$ python -q
>>> import numpy as np
>>> import numpy.linalg as la
>>> np.set_printoptions(precision=2, suppress=True, linewidth=120)
>>> m1 = np.load("layer12.npy")
>>> m1
array([[-0.21, -0.18,  0.35, -0.27,  0.22, -0.51, -0.24, -0.08, -0.06,  0.56,  0.18],
       [ 0.15, -0.05, -0.13,  0.53,  0.03, -0.32,  0.44,  0.05, -0.57,  0.22, -0.05],
       [-0.18, -0.11, -0.59, -0.08,  0.18,  0.3 , -0.29, -0.06, -0.37,  0.1 ,  0.5 ],
       [-0.03,  0.03,  0.03, -0.42, -0.43,  0.31,  0.46,  0.35, -0.06,  0.43,  0.12],
       [-0.09,  0.22,  0.18,  0.19, -0.5 , -0.19,  0.08, -0.35,  0.08, -0.18,  0.65],
       [-0.09,  0.61,  0.1 , -0.41,  0.21,  0.01,  0.15, -0.36, -0.43, -0.15, -0.17],
       [ 0.03, -0.69, -0.04, -0.33, -0.13, -0.06,  0.28, -0.45, -0.14, -0.27, -0.1 ],
       [-0.69,  0.07, -0.33,  0.17,  0.01, -0.03,  0.26, -0.28,  0.35,  0.22, -0.25],
       [-0.48, -0.17,  0.48,  0.26, -0.21,  0.38, -0.25,  0.05, -0.39, -0.07, -0.18],
       [-0.3 , -0.1 ,  0.23, -0.02,  0.52,  0.01,  0.43,  0.35,  0.08, -0.36,  0.36],
       [ 0.3 , -0.05,  0.28,  0.22,  0.33,  0.51,  0.16, -0.46,  0.18,  0.35,  0.13]])
>>> # orthonormal columns
>>> x = np.array([1, 0, 0, 3, 1, 1, 2, 2, 2, 0, 0])
>>> [p for p in range(1, 25) if np.allclose(la.matrix_power(m1, p), np.eye(11))]
[]
>>> print(11 - la.matrix_rank(m1 - np.eye(11), tol=1e-8))
1
>>> round(la.norm(x), 2), np.round(la.norm(m1 @ x), 2)
(np.float64(4.9), np.float64(4.9))
>>> np.abs(la.eigvals(m1))
array([1., 1., 1., 1., 1., 1., 1., 1., 1., 1., 1.])
>>> t = np.radians(90)
>>> r_ = np.eye(11)
>>> r_[7, 7] = r_[8, 8] = np.cos(t)
>>> r_[7, 8], r_[8, 7] = -np.sin(t), np.sin(t)
>>> print(r_.round(2) + 0)
[[ 1.  0.  0.  0.  0.  0.  0.  0.  0.  0.  0.]
 [ 0.  1.  0.  0.  0.  0.  0.  0.  0.  0.  0.]
 [ 0.  0.  1.  0.  0.  0.  0.  0.  0.  0.  0.]
 [ 0.  0.  0.  1.  0.  0.  0.  0.  0.  0.  0.]
 [ 0.  0.  0.  0.  1.  0.  0.  0.  0.  0.  0.]
 [ 0.  0.  0.  0.  0.  1.  0.  0.  0.  0.  0.]
 [ 0.  0.  0.  0.  0.  0.  1.  0.  0.  0.  0.]
 [ 0.  0.  0.  0.  0.  0.  0.  0. -1.  0.  0.]
 [ 0.  0.  0.  0.  0.  0.  0.  1.  0.  0.  0.]
 [ 0.  0.  0.  0.  0.  0.  0.  0.  0.  1.  0.]
 [ 0.  0.  0.  0.  0.  0.  0.  0.  0.  0.  1.]]
>>> A2 = m1 @ r_.T
>>> la.svd(m1, compute_uv=False), la.svd(A2, compute_uv=False)
(array([1., 1., 1., 1., 1., 1., 1., 1., 1., 1., 1.]), array([1., 1., 1., 1., 1., 1., 1., 1., 1., 1., 1.]))
>>> np.allclose(m1 @ m1.T, A2 @ A2.T)
True
>>> print(np.allclose(la.norm(m1, axis=1), la.norm(A2, axis=1)))
True
>>> A2
array([[-0.21, -0.18,  0.35, -0.27,  0.22, -0.51, -0.24,  0.06, -0.08,  0.56,  0.18],
       [ 0.15, -0.05, -0.13,  0.53,  0.03, -0.32,  0.44,  0.57,  0.05,  0.22, -0.05],
       [-0.18, -0.11, -0.59, -0.08,  0.18,  0.3 , -0.29,  0.37, -0.06,  0.1 ,  0.5 ],
       [-0.03,  0.03,  0.03, -0.42, -0.43,  0.31,  0.46,  0.06,  0.35,  0.43,  0.12],
       [-0.09,  0.22,  0.18,  0.19, -0.5 , -0.19,  0.08, -0.08, -0.35, -0.18,  0.65],
       [-0.09,  0.61,  0.1 , -0.41,  0.21,  0.01,  0.15,  0.43, -0.36, -0.15, -0.17],
       [ 0.03, -0.69, -0.04, -0.33, -0.13, -0.06,  0.28,  0.14, -0.45, -0.27, -0.1 ],
       [-0.69,  0.07, -0.33,  0.17,  0.01, -0.03,  0.26, -0.35, -0.28,  0.22, -0.25],
       [-0.48, -0.17,  0.48,  0.26, -0.21,  0.38, -0.25,  0.39,  0.05, -0.07, -0.18],
       [-0.3 , -0.1 ,  0.23, -0.02,  0.52,  0.01,  0.43, -0.08,  0.35, -0.36,  0.36],
       [ 0.3 , -0.05,  0.28,  0.22,  0.33,  0.51,  0.16, -0.18, -0.46,  0.35,  0.13]])
>>> blk = np.stack([m1, 3 * m1, m1[::-1]])
>>> np.einsum("bij,cij->bc", blk, blk)
array([[11., 33.,  1.],
       [33., 99.,  3.],
       [ 1.,  3., 11.]])
>>> la.det(blk)
array([     1., 177147.,     -1.])
>>> (blk @ m1.T).shape
(3, 11, 11)
>>> print(blk.shape)
(3, 11, 11)
